$ ipython --no-banner

In [1]: import numpy as np

In [2]: np.set_printoptions(precision=2, suppress=True, linewidth=160, legacy="1.25")

In [3]: def tidy(a):
   ...:     return np.round(a, 2) + 0
   ...: 

In [4]: M = np.loadtxt("x.csv", delimiter=",")

In [5]: tidy(M)
Out[5]: 
array([[0.79, 0.34, 0.23],
       [0.34, 0.15, 0.1 ],
       [0.23, 0.1 , 0.06]])

In [6]: np.linalg.lstsq(M[:-1].T, M[-1])[2]
Out[6]: 1

In [7]: np.unique(M.round(6), axis=0).shape
Out[7]: (3, 3)

In [8]: rng = np.random.default_rng(45)

In [9]: th = rng.uniform(0, 2 * np.pi, 23)

In [10]: q, _ = np.linalg.qr(np.array([[-1.1, -0.2], [-1.4, -0.5], [-1.3, 0.3]]))

In [11]: arr = 20 * np.c_[np.cos(th), np.sin(th)] @ q.T

In [12]: tidy(arr)
Out[12]: 
array([[ 10.2 ,  16.81,   3.67],
       [ 10.32,  14.68,   8.83],
       [  1.95,  11.1 , -16.52],
       [ -1.16,   6.53, -18.87],
       [ 10.14,  13.46,  10.77],
       [  0.94,   9.7 , -17.46],
       [ -0.15,   8.1 , -18.29],
       [  9.84,  17.38,   1.04],
       [  6.85,   4.01,  18.36],
       [  7.22,  16.8 ,  -8.1 ],
       [  8.97,  17.63,  -2.97],
       [ -2.97,   3.52, -19.46],
       [  4.4 ,  14.13, -13.45],
       [ 10.33,  14.71,   8.78],
       [ -9.09,  -9.64, -14.98],
       [  9.24,  10.07,  14.6 ],
       [ -1.12,   6.59, -18.85],
       [ -4.5 ,   0.75, -19.47],
       [  8.89,  17.62,  -3.25],
       [-10.37, -15.71,  -6.76],
       [-10.35, -16.09,  -5.84],
       [ -9.21, -17.64,   2.04],
       [  5.64,  15.44, -11.39]])

In [13]: A2 = np.array([[-2, -1], [-1, -3], [1, -2]])

In [14]: np.vstack([arr, A2.T]).shape
Out[14]: (25, 3)

In [15]: np.linalg.matrix_rank(np.vstack([arr, A2.T]))
Out[15]: 3

In [16]: np.abs(np.diag(np.linalg.qr(arr)[1])) > 1e-9
Out[16]: array([ True,  True, False])

In [17]: np.unique(arr.round(6), axis=0).shape
Out[17]: (23, 3)
